$ python -q
>>> import numpy as np
>>> import numpy.linalg as la
>>> np.set_printoptions(suppress=True, linewidth=100)
>>> rnd = lambda a: np.round(a, 2) + 0
>>> X = np.load("m.npy")
>>> X
array([[4, 2, 4, 0],
       [2, 4, 1, 1],
       [4, 1, 4, 3],
       [0, 1, 3, 0]])
>>> # equal to its transpose
>>> np.all(la.eigvalsh(X) > 0)
np.False_
>>> x0 = np.array([3, 0, 5, 3])
>>> y = X @ x0
>>> coef, lr = np.zeros(4), 1 / la.norm(X, 2) ** 2
>>> for i in range(50):
...     coef -= lr * X.T @ (X @ coef - y)
...     if i % 10 == 0: print(i, round(la.norm(X @ coef - y), 2))
... 
0 8.18
10 2.78
20 1.31
30 0.83
40 0.57
>>> rnd(coef)
array([ 3.16, -0.04,  4.94,  2.83])
>>> rnd(la.cond(X))
np.float64(5.53)
>>> rng = np.random.default_rng(970)
>>> B = X + rng.integers(-2, 3, (4, 1)) @ rng.integers(-2, 3, (1, 4))
>>> B
array([[ 4,  2,  4,  0],
       [ 4,  0,  3, -1],
       [ 4,  1,  4,  3],
       [ 1, -1,  4, -1]])
>>> rnd(la.svd(B - X, compute_uv=False))
array([5.92, 0.  , 0.  , 0.  ])
>>> np.abs(B - X).sum(axis=1)
array([ 0, 10,  0,  5])
>>> la.matrix_rank(B - X, tol=1e-8)
np.int64(1)
>>> E = np.vander(np.arange(4) - 2, 4, increasing=True)
>>> E
array([[ 1, -2,  4, -8],
       [ 1, -1,  1, -1],
       [ 1,  0,  0,  0],
       [ 1,  1,  1,  1]])
>>> # row 0 is much longer than the rest
>>> th = np.radians(15)
>>> R = np.eye(4)
>>> R[2, 2] = R[1, 1] = np.cos(th)
>>> R[2, 1], R[1, 2] = -np.sin(th), np.sin(th)
>>> rnd(R)
array([[ 1.  ,  0.  ,  0.  ,  0.  ],
       [ 0.  ,  0.97,  0.26,  0.  ],
       [ 0.  , -0.26,  0.97,  0.  ],
       [ 0.  ,  0.  ,  0.  ,  1.  ]])
>>> B = E @ R.T
>>> np.allclose(la.norm(E, axis=1), la.norm(B, axis=1))
True
>>> rnd(np.abs(B - E).max(axis=0))
array([0.  , 1.1 , 0.38, 0.  ])
>>> np.allclose(E @ E.T, B @ B.T)
True
>>> B = E / np.sqrt((E ** 2).mean(axis=1, keepdims=True))
>>> la.matrix_rank(B) == la.matrix_rank(E)
np.True_
>>> rnd(la.norm(B, axis=1))
array([2., 2., 2., 2.])
>>> rnd(B[0])
array([ 0.22, -0.43,  0.87, -1.74])
>>> la.matrix_rank(E - E.mean(axis=1, keepdims=True))
np.int64(3)
>>> E - E.mean(axis=1, keepdims=True)
array([[ 2.25, -0.75,  5.25, -6.75],
       [ 1.  , -1.  ,  1.  , -1.  ],
       [ 0.75, -0.25, -0.25, -0.25],
       [ 0.  ,  0.  ,  0.  ,  0.  ]])
>>> W = np.array([[-2, 0], [0, 2], [0, 3], [-2, 0]])
>>> coef = np.array([0, 2])
>>> hid = np.maximum(E @ W + coef, 0)
>>> la.matrix_rank(hid)
np.int64(2)
>>> (hid > 0).mean(axis=0)
array([0.25, 1.  ])
>>> hid
array([[14, 10],
       [ 0,  3],
       [ 0,  2],
       [ 0,  7]])
>>> cent = np.array([[9, 8], [4, -5]])
>>> hid @ cent
array([[166,  62],
       [ 12, -15],
       [  8, -10],
       [ 28, -35]])
>>> (hid @ cent).round(6).argmax(axis=1)
array([0, 0, 0, 0])
>>> W @ cent
array([[-18, -16],
       [  8, -10],
       [ 12, -15],
       [-18, -16]])
>>> B = hid + rng.integers(-2, 3, (4, 1)) @ rng.integers(-2, 3, (1, 2))
>>> B
array([[13, 10],
       [ 1,  3],
       [ 2,  2],
       [ 1,  7]])
>>> np.abs(B - hid).sum(axis=1)
array([1, 1, 2, 1])
>>> lab = rng.permutation(4)
>>> lab
array([0, 1, 2, 3])
>>> B = E[lab][:, lab]
>>> np.trace(B)
np.int64(1)
>>> rnd(np.sort(np.abs(la.eigvals(B))))
array([0.71, 1.44, 3.43, 3.43])
>>> rnd(la.det(B)), rnd(la.det(E[lab]))
(np.float64(12.0), np.float64(12.0))
>>> F = np.load("x.npy")
>>> rnd(F)
array([[ 1.  ,  0.  ,  0.  ],
       [ 0.  ,  0.71,  0.71],
       [ 0.  , -0.71,  0.71]])
>>> cov = F.T @ F
>>> (F @ F.T).shape
(3, 3)
>>> np.trace(cov), (F ** 2).sum()
(np.float64(3.0), np.float64(3.0))
>>> la.matrix_rank(cov)
np.int64(3)
>>> rnd(la.eigvalsh(cov)[::-1])
array([1., 1., 1.])
>>> x0 = np.array([4, -1, -4])
>>> rnd(F @ (2 * x0))
array([ 8.  , -7.07, -4.24])
>>> (F @ x0).argmax()
np.int64(0)
>>> rnd(F @ np.eye(3)[1])
array([ 0.  ,  0.71, -0.71])
>>> rnd(F @ np.ones(3))
array([1.  , 1.41, 0.  ])
>>> B = np.array([[2, 0, 1], [3, 1, 0], [0, 0, 1]])
>>> rnd(np.einsum("ik,kj->ji", F, B))
array([[ 2.  ,  2.12, -2.12],
       [ 0.  ,  0.71, -0.71],
       [ 1.  ,  0.71,  0.71]])
>>> la.matrix_rank(F @ B)
np.int64(3)
>>> la.matrix_rank(np.vstack([F, B.T]))
np.int64(3)
>>> rnd(np.einsum("ik,kj->ij", F, B))
array([[ 2.  ,  0.  ,  1.  ],
       [ 2.12,  0.71,  0.71],
       [-2.12, -0.71,  0.71]])
>>> x0 = np.array([1, 3, 2])
>>> y = F @ x0
>>> rnd(y)
array([ 1.  ,  3.54, -0.71])
>>> rnd(la.solve(F, y + F[:, 0]))
array([2., 3., 2.])
>>> rnd(la.solve(F, y))
array([1., 3., 2.])
>>> rnd(la.solve(F, -3 * y))
array([-3., -9., -6.])
>>> rnd(la.solve(F, F[:, 2]))
array([0., 0., 1.])
>>> rnd(la.solve(F.T, F[0]))
array([1., 0., 0.])
>>> K = np.loadtxt("layer17.csv", delimiter=",")
>>> K
array([[0., 0., 0.],
       [0., 4., 6.],
       [0., 6., 9.]])
>>> T = np.stack([K, 4 * K, K[::-1]])
>>> (T @ K.T).shape
(3, 3, 3)
>>> rnd(la.norm(T, axis=(1, 2)))
array([13., 52., 13.])
>>> np.einsum("bij,cij->bc", T, T)
array([[ 169.,  676.,   52.],
       [ 676., 2704.,  208.],
       [  52.,  208.,  169.]])
